% ipython --no-banner

In [1]: import numpy as np

In [2]: np.set_printoptions(suppress=True, linewidth=160)

In [3]: def tidy(a):
   ...:     return np.round(a, 2) + 0
   ...: 

In [4]: F = np.load("a.npy")

In [5]: F
Out[5]: 
array([[-7,  6, -5],
       [-5, -7,  6],
       [ 6, -5, -7]])

In [6]: x = np.array([0, 1, -3])

In [7]: rhs = F @ x

In [8]: rhs
Out[8]: array([ 21, -25,  16])

In [9]: tidy(np.linalg.solve(F, 5 * rhs))
Out[9]: array([  0.,   5., -15.])

In [10]: print(tidy(np.linalg.solve(F.T, F[0])))
[1. 0. 0.]

In [11]: tidy(np.linalg.solve(F, rhs + F[:, 0]))
Out[11]: array([ 1.,  1., -3.])

In [12]: tidy(np.linalg.solve(F, F[:, 1]))
Out[12]: array([0., 1., 0.])

In [13]: U, s, Vt = np.linalg.svd(F, full_matrices=False)

In [14]: tidy(s)
Out[14]: array([12.12, 12.12,  6.  ])

In [15]: tidy(s / s[0])
Out[15]: array([1.  , 1.  , 0.49])

In [16]: np.unravel_index(np.abs(F).argmax(), F.shape)
Out[16]: (np.int64(0), np.int64(0))

In [17]: np.diff(F, axis=0)
Out[17]: 
array([[  2, -13,  11],
       [ 11,   2, -13]])

In [18]: tidy(np.linalg.norm(F))
Out[18]: np.float64(18.17)

In [19]: np.count_nonzero(F)
Out[19]: np.int64(9)

In [20]: F - F[0]
Out[20]: 
array([[  0,   0,   0],
       [  2, -13,  11],
       [ 13, -11,  -2]])

In [21]: tidy(np.linalg.svd(F, compute_uv=False))
Out[21]: array([12.12, 12.12,  6.  ])

In [22]: J = np.loadtxt("block11.csv", delimiter=",")

In [23]: tidy(J)
Out[23]: 
array([[0.27, 0.  , 0.2 , 0.53],
       [0.27, 0.12, 0.31, 0.31],
       [0.17, 0.11, 0.28, 0.44],
       [0.33, 0.  , 0.17, 0.5 ]])

In [24]: print(tidy(np.linalg.eigvals(J).sum().real))
1.16

In [25]: tidy(np.linalg.det(J[::-1]))
Out[25]: np.float64(0.0)

In [26]: print(tidy(np.linalg.det(J.T)))
0.0

In [27]: x = np.array([5, 1, 4, 3])

In [28]: tidy(J @ np.eye(4)[3])
Out[28]: array([0.53, 0.31, 0.44, 0.5 ])

In [29]: tidy(J @ (2 * x))
Out[29]: array([7.47, 7.23, 6.78, 7.67])

In [30]: tidy((J * x).sum(axis=1))
Out[30]: array([3.73, 3.62, 3.39, 3.83])

In [31]: (J @ x).argmax()
Out[31]: np.int64(3)

In [32]: print(tidy(np.einsum("ij,j->i", J, x)))
[3.73 3.62 3.39 3.83]

In [33]: print(tidy(J @ x))
[3.73 3.62 3.39 3.83]

In [34]: print(tidy(np.linalg.matrix_power(J, 3)))
[[0.28 0.02 0.2  0.49]
 [0.28 0.03 0.21 0.49]
 [0.28 0.03 0.21 0.49]
 [0.28 0.02 0.2  0.49]]

In [35]: tidy(np.sort(np.abs(np.linalg.eigvals(J))))
Out[35]: array([0.05, 0.05, 0.23, 1.  ])

In [36]: np.allclose(J @ J.T, J.T @ J)
Out[36]: False

In [37]: tidy((J + J.T) / 2)
Out[37]: 
array([[0.27, 0.13, 0.18, 0.43],
       [0.13, 0.12, 0.21, 0.15],
       [0.18, 0.21, 0.28, 0.31],
       [0.43, 0.15, 0.31, 0.5 ]])

In [38]: tidy(np.trace(J))
Out[38]: np.float64(1.16)

In [39]: np.allclose(J, J.T)
Out[39]: False

In [40]: tidy((J - J.T) / 2)
Out[40]: 
array([[ 0.  , -0.13,  0.02,  0.1 ],
       [ 0.13,  0.  ,  0.1 ,  0.15],
       [-0.02, -0.1 ,  0.  ,  0.14],
       [-0.1 , -0.15, -0.14,  0.  ]])

In [41]: tidy(np.linalg.det(J))
Out[41]: np.float64(0.0)

In [42]: rng = np.random.default_rng(59207)

In [43]: z = rng.permutation(4)

In [44]: z
Out[44]: array([2, 0, 1, 3])

In [45]: Y = J[z][:, z]

In [46]: tidy(np.sort(np.abs(np.linalg.eigvals(Y))))
Out[46]: array([0.05, 0.05, 0.23, 1.  ])

In [47]: tidy(np.diag(Y))
Out[47]: array([0.28, 0.27, 0.12, 0.5 ])

In [48]: np.allclose(Y, J)
Out[48]: False

In [49]: O = J.astype(float).copy()

In [50]: for j in range(4):
    ...:     O[:, j] -= O[:, :j] @ (O[:, :j].T @ O[:, j])
    ...:     O[:, j] /= np.linalg.norm(O[:, j])
    ...: 

In [51]: tidy(O.T @ J)
Out[51]: 
array([[0.53, 0.09, 0.45, 0.88],
       [0.  , 0.13, 0.19, 0.02],
       [0.  , 0.  , 0.06, 0.19],
       [0.  , 0.  , 0.  , 0.15]])

In [52]: tidy(O)
Out[52]: 
array([[ 0.5 , -0.36,  0.74, -0.26],
       [ 0.51,  0.52, -0.31, -0.61],
       [ 0.31,  0.63,  0.32,  0.64],
       [ 0.63, -0.45, -0.5 ,  0.39]])

In [53]: data = np.array([[1.0, 0.2, 0.04, 0.01],
    ...:     [0.2, 1.0, 0.2, 0.04],
    ...:     [0.04, 0.2, 1.0, 0.2],
    ...:     [0.01, 0.04, 0.2, 1.0]])

In [54]: f = np.array([0, 0, 0, 2])

In [55]: Y = data + np.outer(f, np.eye(4)[1])

In [56]: tidy(np.linalg.det(Y) / np.linalg.det(data)), tidy(1 + np.linalg.solve(data, f)[1])
Out[56]: (np.float64(1.0), np.float64(1.0))

In [57]: np.linalg.matrix_rank(Y - data)
Out[57]: np.int64(1)

In [58]: print(np.linalg.matrix_rank(np.linalg.inv(Y) - np.linalg.inv(data), tol=1e-8))
1

In [59]: A = np.diag(np.array([9, 7, 4, 1])) + 4 * np.eye(4, k=1) + 4 * np.eye(4, k=-1)

In [60]: print(A)
[[9. 4. 0. 0.]
 [4. 7. 4. 0.]
 [0. 4. 4. 4.]
 [0. 0. 4. 1.]]

In [61]: z = rng.permutation(4)

In [62]: z
Out[62]: array([3, 1, 0, 2])

In [63]: Y = A[z][:, z]

In [64]: np.trace(Y)
Out[64]: np.float64(21.0)

In [65]: tidy(np.linalg.det(Y)), tidy(np.linalg.det(A[z]))
Out[65]: (np.float64(-708.0), np.float64(-708.0))

In [66]: z = rng.permutation(4)

In [67]: Y = A[:, z] * rng.choice([-1, 1], 4)

In [68]: print(Y)
[[-0. -0. -9.  4.]
 [-0. -4. -4.  7.]
 [-4. -4. -0.  4.]
 [-1. -4. -0.  0.]]

In [69]: U, _, Vt = np.linalg.svd(A.T @ Y)

In [70]: tidy(U @ Vt)
Out[70]: 
array([[ 0.,  0., -1.,  0.],
       [ 0.,  0.,  0.,  1.],
       [ 0., -1.,  0.,  0.],
       [-1.,  0.,  0.,  0.]])

In [71]: z
Out[71]: array([3, 2, 0, 1])

In [72]: tidy(np.linalg.lstsq(A, Y)[0])
Out[72]: 
array([[ 0.,  0., -1.,  0.],
       [ 0.,  0.,  0.,  1.],
       [ 0., -1.,  0.,  0.],
       [-1.,  0.,  0.,  0.]])

In [73]: print(tidy(np.linalg.eigvalsh(A).min()))
-2.52

In [74]: Y = np.linalg.inv(A)

In [75]: print(np.allclose(Y, A.T))
False

In [76]: tidy(np.linalg.cond(A))
Out[76]: np.float64(5.18)

In [77]: w, evecs = np.linalg.eigh(A)

In [78]: tidy(w)
Out[78]: array([-2.52,  2.81,  7.67, 13.04])

In [79]: tidy(np.linalg.eigvalsh(A + -2 * np.eye(4)))
Out[79]: array([-4.52,  0.81,  5.67, 11.04])

In [80]: w.sum(), np.trace(A)
Out[80]: (np.float64(21.0), np.float64(21.0))

In [81]: tidy(evecs.T @ A @ evecs)
Out[81]: 
array([[-2.52,  0.  ,  0.  ,  0.  ],
       [ 0.  ,  2.81,  0.  ,  0.  ],
       [ 0.  ,  0.  ,  7.67,  0.  ],
       [ 0.  ,  0.  ,  0.  , 13.04]])

In [82]: np.abs(evecs[:, -1]).round(6).argmax()
Out[82]: np.int64(1)

In [83]: tidy(np.linalg.svd(A, compute_uv=False))
Out[83]: array([13.04,  7.67,  2.81,  2.52])

In [84]: print(np.unique(w.round(6) + 0, return_counts=True)[1])
[1 1 1 1]

In [85]: tidy(np.linalg.eigvalsh(A @ A))
Out[85]: array([  6.34,   7.92,  58.75, 169.99])

In [86]: m1 = np.load("arr.npy")

In [87]: m1
Out[87]: 
array([[0, 1, 0, 0],
       [1, 0, 0, 1],
       [0, 0, 0, 0],
       [0, 1, 0, 0]])

In [88]: tidy(np.sort(np.linalg.eigvals(m1).real))
Out[88]: array([-1.41,  0.  ,  0.  ,  1.41])

In [89]: tidy(np.linalg.det(m1))
Out[89]: np.float64(0.0)

In [90]: print((np.linalg.matrix_power((m1 != 0) + (m1.T != 0) + np.eye(4), 4) > 0).astype(int))
[[1 1 0 1]
 [1 1 0 1]
 [0 0 1 0]
 [1 1 0 1]]

In [91]: w, evecs = np.linalg.eigh(m1)

In [92]: x = np.array([2, 1, 0, 2])

In [93]: print(tidy(evecs * np.maximum(w, 0) @ evecs.T))
[[0.35 0.5  0.   0.35]
 [0.5  0.71 0.   0.5 ]
 [0.   0.   0.   0.  ]
 [0.35 0.5  0.   0.35]]

In [94]: tidy(np.linalg.eigvalsh(m1[1:, 1:]))
Out[94]: array([-1.,  0.,  1.])

In [95]: print(tidy(evecs * np.abs(w) @ evecs.T))
[[0.71 0.   0.   0.71]
 [0.   1.41 0.   0.  ]
 [0.   0.   0.   0.  ]
 [0.71 0.   0.   0.71]]

In [96]: W0 = np.loadtxt("test1.csv", delimiter=",")

In [97]: W0
Out[97]: 
array([[ 0.19,  0.31,  0.89],
       [ 0.36,  0.66,  0.79],
       [ 1.06,  1.36,  3.08],
       [-0.76, -0.75, -1.06],
       [-1.97, -1.29, -3.05],
       [-0.56, -0.27, -0.79],
       [-0.39, -0.39, -0.91],
       [ 0.01, -0.29, -0.22],
       [ 0.58,  0.73,  1.51],
       [ 0.47,  0.06,  1.08],
       [-1.56, -1.93, -3.83],
       [ 0.25,  0.42,  0.18],
       [ 0.09,  0.3 , -0.29],
       [-1.08, -0.54, -2.18],
       [-0.22,  0.45, -0.46],
       [-1.42, -0.83, -2.61],
       [ 1.74,  1.97,  2.84],
       [ 0.47, -0.42, -0.22],
       [ 1.44,  0.98,  3.34],
       [-2.04, -1.71, -3.97],
       [ 0.66,  0.45,  1.07],
       [ 0.06,  0.1 ,  0.04],
       [-0.31, -0.05,  0.09]])

In [98]: U, s, Vt = np.linalg.svd(m1)

In [99]: np.argmax(s[:-1] / (s[1:] + 1e-6)) + 1
Out[99]: np.int64(2)

In [100]: Y = U[:, :2] @ np.diag(s[:2]) @ Vt[:2]

In [101]: np.linalg.matrix_rank(Y)
Out[101]: np.int64(2)

In [102]: print(tidy(np.linalg.norm(m1 - Y, 2)), s[2])
0.0 -0.0

In [103]: C = W0[[10, 9]].astype(float)

In [104]: for _ in range(7):
     ...:     z = np.linalg.norm(W0[:, None] - C, axis=-1).argmin(axis=1)
     ...:     C = np.array([W0[z == j].mean(axis=0) for j in range(2)])
     ...: 

In [105]: z
Out[105]: array([1, 1, 1, 1, 0, 1, 1, 1, 1, 1, 0, 1, 1, 0, 1, 0, 1, 1, 1, 0, 1, 1, 1])

In [106]: print(np.bincount(z))
[ 5 18]

In [107]: print(np.abs(C[1] - C[0]).argmax())
2

In [108]: tidy(C[1] - C[0])
Out[108]: array([1.9 , 1.57, 3.74])

In [109]: Ac = W0 - W0.mean(axis=0)

In [110]: U, s, Vt = np.linalg.svd(Ac, full_matrices=False)

In [111]: print(tidy(np.abs(Vt[-1])))
[0.9  0.04 0.43]

In [112]: print(tidy(s ** 2 / (s ** 2).sum()))
[0.98 0.01 0.01]

In [113]: np.abs(Vt[0]).argmax()
Out[113]: np.int64(2)

In [114]: print(np.linalg.matrix_rank(Ac))
3

In [115]: tidy(Ac.mean(axis=0))
Out[115]: array([0., 0., 0.])

In [116]: z = W0[:, 0] > np.median(W0[:, 0])

In [117]: f = W0[z].mean(axis=0) - W0[~z].mean(axis=0)

In [118]: print(np.argsort(-np.abs(f).round(6), kind="stable"))
[2 0 1]

In [119]: tidy(f)
Out[119]: array([1.52, 1.25, 2.88])

In [120]: z.astype(int)
Out[120]: array([1, 1, 1, 0, 0, 0, 0, 0, 1, 1, 0, 1, 1, 0, 0, 0, 1, 1, 1, 0, 1, 0, 0])

In [121]: feats = np.loadtxt("case11.csv", delimiter=",")

In [122]: print(feats)
[[ 0.94  0.99  0.95]
 [ 0.56 -0.36 -0.37]
 [-0.96 -0.98 -0.86]
 [ 0.96  0.99  0.93]
 [-0.71 -0.98 -0.89]
 [-0.97 -1.   -0.97]
 [-0.83 -0.96 -0.82]
 [ 0.96  0.94  0.72]
 [-0.74 -0.65 -0.37]
 [ 0.92  0.81  0.48]
 [-0.91 -1.   -0.99]
 [ 0.83  0.69  0.37]
 [ 0.74  0.54  0.25]
 [ 0.16 -0.46 -0.37]
 [ 0.83  0.58  0.25]
 [ 0.74  0.74  0.48]
 [-0.38 -0.56 -0.37]
 [-0.88 -0.98 -0.89]
 [-1.   -1.   -0.98]
 [ 0.66  0.51  0.25]
 [-0.74 -0.4  -0.13]
 [-1.   -1.   -0.97]]

In [123]: Ac = (feats - feats.mean(axis=0)) / feats.std(axis=0)

In [124]: tidy(Ac.std(axis=0))
Out[124]: array([1., 1., 1.])

In [125]: c = np.linalg.lstsq(np.delete(Ac, 2, axis=1), Ac[:, 2])[0]

In [126]: np.abs(c).argmax()
Out[126]: np.int64(1)

In [127]: tidy(c)
Out[127]: array([-0.18,  1.16])

In [128]: print(tidy(1 - np.var(Ac[:, 2] - np.delete(Ac, 2, axis=1) @ c)))
0.97

In [129]: x = np.array([-1, -3, 2])

In [130]: rhs = feats @ x

In [131]: c, lr = np.zeros(3), 1 / np.linalg.norm(feats, 2) ** 2

In [132]: for i in range(12):
     ...:     c -= lr * feats.T @ (feats @ c - rhs)
     ...:     if i % 2 == 0: print(i, round(np.linalg.norm(feats @ c - rhs), 2))
     ...: 
0 1.84
2 1.77
4 1.7
6 1.63
8 1.57
10 1.52

In [133]: tidy(np.linalg.cond(feats))
Out[133]: np.float64(15.72)

In [134]: tidy(c)
Out[134]: array([-1.15, -0.87, -0.38])

In [135]: X = np.load("out8.npy")

In [136]: X
Out[136]: 
array([[0, 2, 0, 2],
       [3, 2, 3, 2],
       [0, 2, 0, 2],
       [3, 2, 3, 2]])

In [137]: tidy(np.trace(np.linalg.pinv(X) @ X))
Out[137]: np.float64(2.0)

In [138]: print(np.linalg.lstsq(X[:-1].T, X[-1])[2])
2

In [139]: np.allclose(X[:-1].T @ np.linalg.lstsq(X[:-1].T, X[-1])[0], X[-1])
Out[139]: True

In [140]: print(tidy(X @ np.linalg.pinv(X) @ X))
[[0. 2. 0. 2.]
 [3. 2. 3. 2.]
 [0. 2. 0. 2.]
 [3. 2. 3. 2.]]

In [141]: rk = np.linalg.matrix_rank(m1)

In [142]: rk
Out[142]: np.int64(2)

In [143]: null = np.linalg.svd(m1)[2][rk:].T

In [144]: np.linalg.matrix_rank(m1.T @ m1), np.linalg.matrix_rank(m1 @ m1.T)
Out[144]: (np.int64(2), np.int64(2))

In [145]: [int(np.linalg.matrix_rank(np.delete(m1, i, axis=0))) for i in range(4)]
Out[145]: [2, 1, 2, 2]

In [146]: Y = X + rng.integers(-2, 3, (4, 2)) @ rng.integers(-2, 3, (2, 4))

In [147]: print(Y)
[[ 0  3  2  8]
 [ 2  2  2 -2]
 [ 4 -1 -2  0]
 [ 2  3  4  4]]

In [148]: Y - X
Out[148]: 
array([[ 0,  1,  2,  6],
       [-1,  0, -1, -4],
       [ 4, -3, -2, -2],
       [-1,  1,  1,  2]])

In [149]: U, s, Vt = np.linalg.svd(X)

In [150]: np.argmax(s[:-1] / (s[1:] + 1e-6)) + 1
Out[150]: np.int64(2)

In [151]: Y = U[:, :2] @ np.diag(s[:2]) @ Vt[:2]

In [152]: tidy(np.linalg.norm(X - Y) / np.linalg.norm(X))
Out[152]: np.float64(0.0)

In [153]: np.linalg.matrix_rank(Y)
Out[153]: np.int64(2)

In [154]: print(tidy(np.abs(X - Y).max()))
0.0
